% ipython --no-banner

In [1]: import numpy as np

In [2]: from numpy import linalg as LA

In [3]: np.set_printoptions(precision=2, suppress=True, linewidth=100)

In [4]: u = np.array([0, 0, 3, 1, 0, 0, 0, 1, 3, 3, 2, 0])

In [5]: r1 = np.array([0, 2, 1, 1, 2, 2, 1, 1, 2, 1, 0, 0, 1, 1, 1, 1])

In [6]: K = np.outer(u, r1)

In [7]: K
Out[7]: 
array([[0, 0, 0, 0, 0, 0, 0, 0, 0, 0, 0, 0, 0, 0, 0, 0],
       [0, 0, 0, 0, 0, 0, 0, 0, 0, 0, 0, 0, 0, 0, 0, 0],
       [0, 6, 3, 3, 6, 6, 3, 3, 6, 3, 0, 0, 3, 3, 3, 3],
       [0, 2, 1, 1, 2, 2, 1, 1, 2, 1, 0, 0, 1, 1, 1, 1],
       [0, 0, 0, 0, 0, 0, 0, 0, 0, 0, 0, 0, 0, 0, 0, 0],
       [0, 0, 0, 0, 0, 0, 0, 0, 0, 0, 0, 0, 0, 0, 0, 0],
       [0, 0, 0, 0, 0, 0, 0, 0, 0, 0, 0, 0, 0, 0, 0, 0],
       [0, 2, 1, 1, 2, 2, 1, 1, 2, 1, 0, 0, 1, 1, 1, 1],
       [0, 6, 3, 3, 6, 6, 3, 3, 6, 3, 0, 0, 3, 3, 3, 3],
       [0, 6, 3, 3, 6, 6, 3, 3, 6, 3, 0, 0, 3, 3, 3, 3],
       [0, 4, 2, 2, 4, 4, 2, 2, 4, 2, 0, 0, 2, 2, 2, 2],
       [0, 0, 0, 0, 0, 0, 0, 0, 0, 0, 0, 0, 0, 0, 0, 0]])

In [8]: left, s, VT = LA.svd(K)

In [9]: s.round(2) + 0
Out[9]: array([28.72,  0.  ,  0.  ,  0.  ,  0.  ,  0.  ,  0.  ,  0.  ,  0.  ,  0.  ,  0.  ,  0.  ])

In [10]: print(np.argmax(s[:-1] / (s[1:] + 1e-6)) + 1)
1

In [11]: other = left[:, :1] @ np.diag(s[:1]) @ VT[:1]

In [12]: LA.matrix_rank(K, rtol=0.05)
Out[12]: np.int64(1)

In [13]: round(LA.norm(K - other) / LA.norm(K), 2)
Out[13]: np.float64(0.0)

In [14]: print(round(np.abs(K - other).max(), 2))
0.0

In [15]: left, s, VT = LA.svd(K)

In [16]: vecs = VT[:(s > 1e-8).sum()]

In [17]: rng = np.random.default_rng(95)

In [18]: x = K[3] + 2 * K[9] + rng.integers(2) * np.eye(16)[1]

In [19]: x
Out[19]: array([ 0., 14.,  7.,  7., 14., 14.,  7.,  7., 14.,  7.,  0.,  0.,  7.,  7.,  7.,  7.])

In [20]: round(LA.norm(x - vecs.T @ vecs @ x), 2)
Out[20]: np.float64(0.0)

In [21]: np.diag(vecs.T @ vecs)
Out[21]: 
array([0.  , 0.16, 0.04, 0.04, 0.16, 0.16, 0.04, 0.04, 0.16, 0.04, 0.  , 0.  , 0.04, 0.04, 0.04,
       0.04])

In [22]: other = np.array([[6, 6, 7, 1, 2, 9, 5, 8],
    ...:     [0, 7, 3, 1, 7, 8, 1, 0],
    ...:     [3, 0, 3, 2, 1, 9, 9, 7],
    ...:     [3, 0, 7, 2, 3, 1, 9, 4],
    ...:     [7, 5, 9, 8, 9, 8, 3, 5],
    ...:     [1, 6, 8, 9, 8, 7, 2, 3],
    ...:     [1, 4, 5, 0, 0, 4, 9, 8],
    ...:     [9, 2, 0, 7, 9, 2, 4, 2]])

In [23]: other[-1] = other[0]

In [24]: m1 = other + 0.3 * np.eye(8)

In [25]: print(m1)
[[6.3 6.  7.  1.  2.  9.  5.  8. ]
 [0.  7.3 3.  1.  7.  8.  1.  0. ]
 [3.  0.  3.3 2.  1.  9.  9.  7. ]
 [3.  0.  7.  2.3 3.  1.  9.  4. ]
 [7.  5.  9.  8.  9.3 8.  3.  5. ]
 [1.  6.  8.  9.  8.  7.3 2.  3. ]
 [1.  4.  5.  0.  0.  4.  9.3 8. ]
 [6.  6.  7.  1.  2.  9.  5.  8.3]]

In [26]: idx = rng.permutation(8)

In [27]: idx
Out[27]: array([0, 3, 5, 2, 1, 6, 4, 7])

In [28]: other = m1[idx][:, idx]

In [29]: np.allclose(other, m1)
Out[29]: False

In [30]: other
Out[30]: 
array([[6.3, 1. , 9. , 7. , 6. , 5. , 2. , 8. ],
       [3. , 2.3, 1. , 7. , 0. , 9. , 3. , 4. ],
       [1. , 9. , 7.3, 8. , 6. , 2. , 8. , 3. ],
       [3. , 2. , 9. , 3.3, 0. , 9. , 1. , 7. ],
       [0. , 1. , 8. , 3. , 7.3, 1. , 7. , 0. ],
       [1. , 0. , 4. , 5. , 4. , 9.3, 0. , 8. ],
       [7. , 8. , 8. , 9. , 5. , 3. , 9.3, 5. ],
       [6. , 1. , 9. , 7. , 6. , 5. , 2. , 8.3]])

In [31]: np.round(LA.det(other), 2), np.round(LA.det(m1[idx]), 2)
Out[31]: (np.float64(221676.79), np.float64(-221676.79))

In [32]: print(np.sort(np.abs(LA.eigvals(other))))
[ 0.3   3.65  3.65  3.7   3.7  10.21 10.21 38.81]

In [33]: other = LA.inv(m1)

In [34]: np.round(m1 @ other, 2) + 0
Out[34]: 
array([[1., 0., 0., 0., 0., 0., 0., 0.],
       [0., 1., 0., 0., 0., 0., 0., 0.],
       [0., 0., 1., 0., 0., 0., 0., 0.],
       [0., 0., 0., 1., 0., 0., 0., 0.],
       [0., 0., 0., 0., 1., 0., 0., 0.],
       [0., 0., 0., 0., 0., 1., 0., 0.],
       [0., 0., 0., 0., 0., 0., 1., 0.],
       [0., 0., 0., 0., 0., 0., 0., 1.]])

In [35]: x = np.array([-1, 0, -1, 2, 2, 2, 0, 1])

In [36]: print(m1 @ np.ones(8))
[44.3 27.3 34.3 29.3 54.3 44.3 31.3 44.3]

In [37]: m1 @ np.eye(8)[3]
Out[37]: array([1. , 1. , 2. , 2.3, 8. , 9. , 0. , 1. ])

In [38]: print(np.sign((m1 @ x).round(6)))
[1. 1. 1. 1. 1. 1. 1. 1.]

In [39]: (m1 @ x).argmax()
Out[39]: np.int64(5)

In [40]: blk = np.stack([m1, -2 * m1, m1[::-1]])

In [41]: LA.matrix_rank(blk)
Out[41]: array([8, 8, 8])

In [42]: blk.sum(axis=0)
Out[42]: 
array([[-0.3,  0. ,  0. ,  0. ,  0. ,  0. ,  0. ,  0.3],
       [ 1. , -3.3,  2. , -1. , -7. , -4. ,  8.3,  8. ],
       [-2. ,  6. ,  4.7,  7. ,  7. , -1.7, -7. , -4. ],
       [ 4. ,  5. ,  2. ,  5.7,  6.3,  7. , -6. ,  1. ],
       [-4. , -5. , -2. , -5.7, -6.3, -7. ,  6. , -1. ],
       [ 2. , -6. , -4.7, -7. , -7. ,  1.7,  7. ,  4. ],
       [-1. ,  3.3, -2. ,  1. ,  7. ,  4. , -8.3, -8. ],
       [ 0.3,  0. ,  0. ,  0. ,  0. ,  0. ,  0. , -0.3]])

In [43]: blk.shape
Out[43]: (3, 8, 8)

In [44]: np.einsum("bij,cij->bc", blk, blk)
Out[44]: 
array([[ 2108.32, -4216.64,  1462.2 ],
       [-4216.64,  8433.28, -2924.4 ],
       [ 1462.2 , -2924.4 ,  2108.32]])

In [45]: LA.norm(m1, axis=1).argmax()
Out[45]: np.int64(4)

In [46]: print(round(float(LA.norm(m1[7], 1)), 2), np.round(LA.norm(m1[7], np.inf), 2))
44.3 9.0

In [47]: round(LA.norm(m1[7] - m1[3]), 2)
Out[47]: np.float64(12.09)

In [48]: np.round(LA.norm(m1, 2), 2)
Out[48]: np.float64(40.83)

In [49]: A = np.load("out6.npy")

In [50]: A
Out[50]: 
array([[-1.9,  1.6, -0.2,  0.3,  0.7,  0.6,  1.1,  0.5,  0.2, -0.1,  0.8,  0.2,  0.9],
       [ 1.1,  0.2, -0.5, -1. ,  0.6, -1.7,  1.8,  0. , -1. ,  0.8,  0.6, -1. , -1.3],
       [ 1. ,  0.8, -0.1,  1.3,  1. , -0.4,  0.7, -2. , -1.4, -2.2, -1.1, -0.1,  1.3],
       [ 0.1,  2. , -0.5, -0.5,  1.1,  0.7,  0.5,  1.5, -0.3,  2.8, -1.4, -0.7,  0.4],
       [-0.8,  0.4,  0.5,  1. , -0.4, -0.1, -0.2,  1.9,  0.4,  0.2, -1. , -1.8,  1.8],
       [-1. ,  1.1, -0.2, -0.8,  0.3, -1.8,  0.1, -2.5, -0.1,  0.7, -1.4,  1.7, -0.4],
       [-0.2, -0.1,  1.4,  0.8,  0.1, -0.4, -0.7, -0.9, -0.6,  0. , -0.4,  0.7, -1. ]])

In [51]: u = np.array([1, 0, 1])

In [52]: print(np.polyval(u, A[3]))
[1.01 5.   1.25 1.25 2.21 1.49 1.25 3.25 1.09 8.84 2.96 1.49 1.16]

In [53]: def softmax(z):
    ...:     e = np.exp(z - z.max(axis=-1, keepdims=True))
    ...:     return e / e.sum(axis=-1, keepdims=True)
    ...: 

In [54]: softmax(A[6])
Out[54]: array([0.05, 0.06, 0.27, 0.15, 0.07, 0.04, 0.03, 0.03, 0.04, 0.07, 0.04, 0.13, 0.02])

In [55]: print(np.round(softmax(10 * A[6]), 2) + 0)
[0. 0. 1. 0. 0. 0. 0. 0. 0. 0. 0. 0. 0.]

In [56]: S = A @ A.T / np.sqrt(13)

In [57]: np.round(softmax(S + np.triu(np.full(S.shape, -np.inf), 1)), 2) + 0
Out[57]: 
array([[1.  , 0.  , 0.  , 0.  , 0.  , 0.  , 0.  ],
       [0.01, 0.99, 0.  , 0.  , 0.  , 0.  , 0.  ],
       [0.01, 0.01, 0.99, 0.  , 0.  , 0.  , 0.  ],
       [0.01, 0.01, 0.  , 0.97, 0.  , 0.  , 0.  ],
       [0.05, 0.01, 0.02, 0.1 , 0.83, 0.  , 0.  ],
       [0.01, 0.01, 0.02, 0.01, 0.  , 0.95, 0.  ],
       [0.04, 0.06, 0.14, 0.03, 0.04, 0.26, 0.43]])

In [58]: x = np.array([1, 3, 1, 3, 4, 0, 4, 4, 1, 4, 3, 5, 2])

In [59]: (A * x).sum(axis=1)
Out[59]: array([17.8,  4.2, -5.4, 20.5,  1.9, -2.5, -3. ])

In [60]: (A @ x).argmax()
Out[60]: np.int64(3)

In [61]: A @ np.ones(13)
Out[61]: array([ 4.7, -1.4, -1.2,  5.7,  1.9, -4.3, -1.3])

In [62]: A @ (2 * x)
Out[62]: array([ 35.6,   8.4, -10.8,  41. ,   3.8,  -5. ,  -6. ])

In [63]: A @ np.eye(13)[5]
Out[63]: array([ 0.6, -1.7, -0.4,  0.7, -0.1, -1.8, -0.4])

In [64]: print(LA.norm(A @ x) <= LA.norm(A, 2) * LA.norm(x) + 1e-9)
True

In [65]: np.sign((A @ x).round(6))
Out[65]: array([ 1.,  1., -1.,  1.,  1., -1., -1.])

In [66]: left, s = LA.svd(A)
---------------------------------------------------------------------------
ValueError                                Traceback (most recent call last)
Cell In[66], line 1
----> 1 left, s = LA.svd(A)

ValueError: too many values to unpack (expected 2)

In [67]: left, s, VT = LA.svd(A, full_matrices=False)

In [68]: np.cumsum(s ** 2) / np.sum(s ** 2)
Out[68]: array([0.31, 0.53, 0.71, 0.84, 0.92, 0.97, 1.  ])

In [69]: np.allclose(left * s @ VT, A)
Out[69]: True

In [70]: np.abs(left[:, 0]).round(6).argmax()
Out[70]: np.int64(3)

In [71]: np.round(left.T @ left, 2) + 0
Out[71]: 
array([[1., 0., 0., 0., 0., 0., 0.],
       [0., 1., 0., 0., 0., 0., 0.],
       [0., 0., 1., 0., 0., 0., 0.],
       [0., 0., 0., 1., 0., 0., 0.],
       [0., 0., 0., 0., 1., 0., 0.],
       [0., 0., 0., 0., 0., 1., 0.],
       [0., 0., 0., 0., 0., 0., 1.]])

In [72]: F = np.loadtxt("case13.csv", delimiter=",")

In [73]: print(F)
[[-1.5  0.7  0.7  0.4  0.3  2.3 -0.1 -0.7  0.8 -0.4  1.3 -0.3]
 [ 2.   0.7  1.3  0.9 -1.5  0.9  0.2  0.5 -0.8  1.3  0.6  0.4]
 [ 0.1  0.4 -0.8 -2.7  0.4  0.2 -1.1  1.2  1.  -0.4 -1.4 -0.9]
 [ 0.3  0.5  1.9  0.1  2.3  0.   0.2  0.5 -1.2 -1.9 -1.   0.2]
 [ 2.  -0.3 -0.5  2.2 -0.1  0.7 -0.2  1.2 -1.3  0.   0.2  0.5]
 [-0.2 -1.4  0.9 -0.7 -0.3  0.  -1.   0.4  0.7  1.6 -0.5  0.5]
 [-1.3  1.4 -0.6  1.   1.   0.8 -0.6 -0.1 -0.3 -0.6  0.  -0.7]
 [-1.8  0.2  1.6  0.5  0.4 -0.2  0.   0.   0.6 -0.3  1.   0.2]
 [ 1.5  0.   1.1  0.   1.7  1.8  1.4  1.3 -0.3 -1.5 -1.4  1.8]
 [-0.8 -2.6 -3.  -0.1 -0.5  1.3 -1.5  1.3  1.9  0.6 -1.7 -1.7]
 [ 2.5 -0.7 -0.9 -0.9 -1.  -1.3 -0.2 -1.3  0.5 -1.1 -1.7 -0.9]
 [ 1.   0.1  2.2  1.5 -0.5  0.3  1.3  0.9 -1.6  1.1  1.9  1.5]
 [-0.7  0.9 -1.4 -0.4  1.2  0.4  1.4  0.5 -0.6 -0.3  0.1  1.6]
 [-0.3  1.  -1.   0.9 -0.8 -1.2  0.9 -0.4 -0.1 -0.4 -0.1 -0.9]
 [-0.2  0.  -0.1  0.7  1.9 -0.1  1.6 -0.3 -0.7  0.5 -1.2 -0.6]
 [ 0.2  1.3  0.5 -0.8  0.4 -0.6  1.2  1.3  0.1  0.2  0.2  2.1]
 [ 1.  -1.6  0.8  0.1 -0.1 -0.9  0.3 -0.5 -2.5 -0.9  0.6  1.1]
 [ 0.6 -0.6  0.   0.1  0.7 -0.4 -0.3  0.   0.1 -0.4  1.   0.7]
 [-5.   7.5  2.5  0.5  0.  -6.   3.5 -9.5 -4.5 -4.5  6.5 -4. ]
 [ 0.8 -0.9 -2.3 -0.6  0.  -1.2 -1.3 -0.2 -1.2  0.  -0.7  0.1]
 [ 1.4 -0.3  0.5  1.6 -0.4 -0.1  0.2 -0.2 -2.7  0.2 -0.7  1.9]
 [-0.7  1.1  0.6  0.2 -0.2 -0.1 -1.6 -0.9  1.8  1.5  1.  -0.9]]

In [74]: other = np.c_[F[:, :5] @ np.array([[1, -3, 2, 0, -2],
    ...:     [-3, -2, 3, 2, -2],
    ...:     [1, 2, 3, -2, -1],
    ...:     [-2, -1, -2, 0, -2],
    ...:     [1, 3, -1, 3, -1]]), np.array([-2, -1, 3, -3, -2, -1, -2, 0, 3, 2, 0, 0, 0, 0, -1, -2, 0, -2, 0, 1, 1, -2])]

In [75]: other
Out[75]: 
array([[ -3.4,   5. ,   0.1,   0.9,  -0.2,  -2. ],
       [ -2.1, -10.2,   9.7,  -5.7,  -7. ,  -1. ],
       [  3.9,   1.2,   4. ,   3.6,   4.8,   3. ],
       [  2.8,   8.7,   5.3,   4.1,  -6. ,  -3. ],
       [ -2.1,  -8.9,  -2.7,   0.1,  -7.2,  -2. ],
       [  6. ,   5. ,  -0.2,  -5.5,   4. ,  -1. ],
       [ -7.1,   1.9,  -3.2,   7. ,  -2.6,  -2. ],
       [ -1.4,   8.9,   0.4,  -1.6,   0.2,   0. ],
       [  4.3,   2.8,   4.6,   2.9,  -5.8,   3. ],
       [  3.7,   0.2, -17.7,  -0.7,  10.5,   2. ],
       [  4.5, -10. ,   3. ,  -2.6,   0.1,   0. ],
       [ -0.6,  -1.8,   6.4,  -5.7,  -6.9,   0. ],
       [ -2.8,   1.5,  -3.3,   8.2,   0.6,   0. ],
       [ -6.9,  -6.4,  -1.6,   1.6,  -1.4,   0. ],
       [  0.2,   5.4,  -4. ,   5.9,  -2.8,  -1. ],
       [ -1.2,  -0.2,   7. ,   2.8,  -2.3,  -2. ],
       [  6.3,   1.4,  -0.5,  -5.1,   0.3,   0. ],
       [  2.9,   1.4,  -1.5,   0.9,  -0.9,  -2. ],
       [-26. ,   4.5,  19. ,  10. ,  -8.5,   0. ],
       [  2.4,  -4.6,  -6.8,   2.8,   3.7,   1. ],
       [ -0.8,  -5.4,   0.6,  -2.8,  -5.5,   1. ],
       [ -4. ,   0.3,   3.5,   0.4,  -1.6,  -2. ]])

In [76]: np.round(LA.lstsq(F, other[:, 0])[0], 2) + 0
Out[76]: array([ 1., -3.,  1., -2.,  1.,  0.,  0.,  0.,  0.,  0.,  0.,  0.])

In [77]: LA.matrix_rank(np.c_[F, other])
Out[77]: np.int64(13)

In [78]: idx = other[:, 2] > np.median(other[:, 2])

In [79]: u = other[idx].mean(axis=0) - other[~idx].mean(axis=0)

In [80]: u
Out[80]: array([-1.8 , -0.28,  9.54, -0.97, -3.86,  0.55])

In [81]: print(np.argsort(-np.abs(u).round(6), kind="stable"))
[2 4 0 3 5 1]

In [82]: ((other - other.mean(axis=0)) @ u > 0).astype(int)
Out[82]: array([0, 1, 0, 1, 0, 0, 0, 0, 1, 0, 1, 1, 0, 0, 0, 1, 0, 0, 1, 0, 1, 1])

In [83]: LA.svd(F, compute_uv=False)
Out[83]: array([18.84,  9.1 ,  6.79,  6.24,  4.69,  4.01,  3.8 ,  2.99,  2.82,  2.2 ,  2.08,  1.82])

In [84]: np.abs(F).max()
Out[84]: np.float64(9.5)

In [85]: np.round(LA.norm(F), 2)
Out[85]: np.float64(24.59)

In [86]: x = np.array([-7, -9, -1, 0, -6, 6, 8, -5, 7, 6, -5, -1])

In [87]: rhs = F @ x

In [88]: print(rhs)
[ 15.2  -9.3  -7.  -38.2 -24.2  21.4 -13.4   2.8 -12.2  51.4  -0.9 -15.   -6.   -0.8   8.5 -17.7
 -20.3 -15.2 -82.5 -16.8 -19.3   4.2]

In [89]: np.round(LA.lstsq(F, rhs)[0], 2) + 0
Out[89]: array([-7., -9., -1.,  0., -6.,  6.,  8., -5.,  7.,  6., -5., -1.])

In [90]: rhs = rhs + 0.1 * rng.normal(size=22)

In [91]: print(rhs)
[ 15.34  -9.21  -6.97 -38.14 -24.31  21.4  -13.41   2.53 -12.09  51.46  -0.88 -14.9   -6.07  -0.76
   8.44 -17.61 -20.31 -15.16 -82.48 -16.97 -19.44   4.16]

In [92]: b, *_ = LA.lstsq(F, rhs)

In [93]: round(LA.norm(rhs - F @ b), 2)
Out[93]: np.float64(0.33)

In [94]: b.round()
Out[94]: array([-7., -9., -1., -0., -6.,  6.,  8., -5.,  7.,  6., -5., -1.])

In [95]: [round(float(LA.norm(LA.solve(F.T @ F + lam * np.eye(12), F.T @ rhs))), 2) for lam in (0, 1, 10, 100)]
Out[95]: [20.09, 18.18, 11.39, 5.05]

In [96]: M = np.load("test9.npy")

In [97]: M
Out[97]: 
array([[ 0.2 ,  0.28, -0.04, -0.1 ,  0.28],
       [ 0.28,  1.17, -0.37, -0.18, -0.19],
       [-0.04, -0.37,  1.54,  0.3 ,  0.15],
       [-0.1 , -0.18,  0.3 ,  1.16,  0.11],
       [ 0.28, -0.19,  0.15,  0.11,  0.93]])

In [98]: np.round(LA.norm(M) ** 2 / LA.norm(M, 2) ** 2, 2)
Out[98]: np.float64(1.75)

In [99]: round(float(LA.norm(M[3], 1)), 2), round(LA.norm(M[3], np.inf), 2)
Out[99]: (1.84, np.float64(1.16))

In [100]: np.round(LA.norm(M, "nuc"), 2)
Out[100]: np.float64(5.0)

In [101]: round(float(M[3] @ M[1]), 2)
Out[101]: -0.58
